$ ipython --no-banner

In [1]: import numpy as np

In [2]: import numpy.linalg as la

In [3]: np.set_printoptions(suppress=True, linewidth=120)

In [4]: rd = lambda a: np.round(a, 1) + 0

In [5]: W0 = np.loadtxt("out10.csv", delimiter=",")

In [6]: W0
Out[6]: 
array([[ 0.6,  1. ,  3. , -1.5,  0.4],
       [ 0.8, -0.8,  0.9, -0.7, -1. ],
       [-2.1, -0.5, -2.4, -1.1,  1. ],
       [ 0.6, -1. ,  0.3,  1.3, -1. ],
       [-0.8,  0.9,  3. , -0.3, -1.3],
       [ 1.3,  1.2, -0.3,  0. ,  1. ],
       [ 3. ,  0.2,  1.8, -1.2,  0. ]])

In [7]: x = np.array([2, 4, 2, 0, 0])

In [8]: y = W0 @ x

In [9]: rd(la.lstsq(W0, y)[0])
Out[9]: array([2., 4., 2., 0., 0.])

In [10]: rd(la.solve(W0.T @ W0, W0.T @ y))
Out[10]: array([2., 4., 2., 0., 0.])

In [11]: rng = np.random.default_rng(97)

In [12]: y = y + 0.1 * rng.normal(size=7)

In [13]: rd(y)
Out[13]: array([ 11.2,   0.3, -11. ,  -2.3,   7.9,   6.7,  10.4])

In [14]: b, *_ = la.lstsq(W0, y)

In [15]: [round(float(la.norm(la.solve(W0.T @ W0 + lam * np.eye(5), W0.T @ y))), 2) for lam in (0, 1, 10, 100)]
Out[15]: [4.86, 4.18, 2.84, 0.92]

In [16]: rd(W0.T @ (y - W0 @ b))
Out[16]: array([0., 0., 0., 0., 0.])

In [17]: rd(b)
Out[17]: array([2., 4., 2., 0., 0.])

In [18]: q, Rm = la.qr(W0)

In [19]: rd(abs(Rm[0, 0])), rd(la.norm(W0[:, 0]))
Out[19]: (np.float64(4.1), np.float64(4.1))

In [20]: rd(np.trace(q @ q.T))
Out[20]: np.float64(5.0)

In [21]: q.shape, Rm.shape
Out[21]: ((7, 5), (5, 5))

In [22]: A = np.load("dump.npy")

In [23]: A
Out[23]: 
array([[0.1, 1. , 1. , 2. , 2. ],
       [1. , 2.1, 1. , 1. , 1. ],
       [0. , 0. , 1.1, 1. , 0. ],
       [1. , 1. , 2. , 2.1, 2. ],
       [0. , 1. , 1. , 2. , 2.1]])

In [24]: u = np.array([2, -3, -1, 1, 2])

In [25]: out = A + np.outer(u, np.eye(5)[3])

In [26]: rd(la.det(out) / la.det(A)), rd(1 + la.solve(A, u)[3])
Out[26]: (np.float64(2.9), np.float64(2.9))

In [27]: out
Out[27]: 
array([[ 0.1,  1. ,  1. ,  4. ,  2. ],
       [ 1. ,  2.1,  1. , -2. ,  1. ],
       [ 0. ,  0. ,  1.1,  0. ,  0. ],
       [ 1. ,  1. ,  2. ,  3.1,  2. ],
       [ 0. ,  1. ,  1. ,  4. ,  2.1]])

In [28]: la.matrix_rank(out - A)
Out[28]: np.int64(1)

In [29]: rd(np.abs(la.eigvals(A)).max())
Out[29]: np.float64(5.8)

In [30]: rd(A @ A)
Out[30]: 
array([[ 3. ,  6.2,  8.2, 10.4,  9.4],
       [ 3.2,  7.4,  7.2,  9.2,  8.2],
       [ 1. ,  1. ,  3.2,  3.2,  2. ],
       [ 3.2,  7.2, 10.4, 13.4, 11.4],
       [ 3. ,  6.2,  8.2, 10.4,  9.4]])

In [31]: (A - A.T) / 2
Out[31]: 
array([[ 0. ,  0. ,  0.5,  0.5,  1. ],
       [ 0. ,  0. ,  0.5,  0. ,  0. ],
       [-0.5, -0.5,  0. , -0.5, -0.5],
       [-0.5,  0. ,  0.5,  0. ,  0. ],
       [-1. ,  0. ,  0.5,  0. ,  0. ]])

In [32]: np.allclose(A, A.T)
Out[32]: False

In [33]: np.allclose(A @ A.T, A.T @ A)
Out[33]: False

In [34]: rd(np.sort(np.abs(la.eigvals(A))))
Out[34]: array([0.1, 0.6, 0.8, 1.5, 5.8])

In [35]: z = rng.permutation(5)

In [36]: out = A[:, z] * rng.choice([-1, 1], 5)

In [37]: out
Out[37]: 
array([[ 0.1, -2. ,  1. , -2. , -1. ],
       [ 1. , -1. ,  1. , -1. , -2.1],
       [ 0. , -0. ,  1.1, -1. , -0. ],
       [ 1. , -2. ,  2. , -2.1, -1. ],
       [ 0. , -2.1,  1. , -2. , -1. ]])

In [38]: U, _, VT = la.svd(A.T @ out)

In [39]: z
Out[39]: array([0, 4, 2, 3, 1])
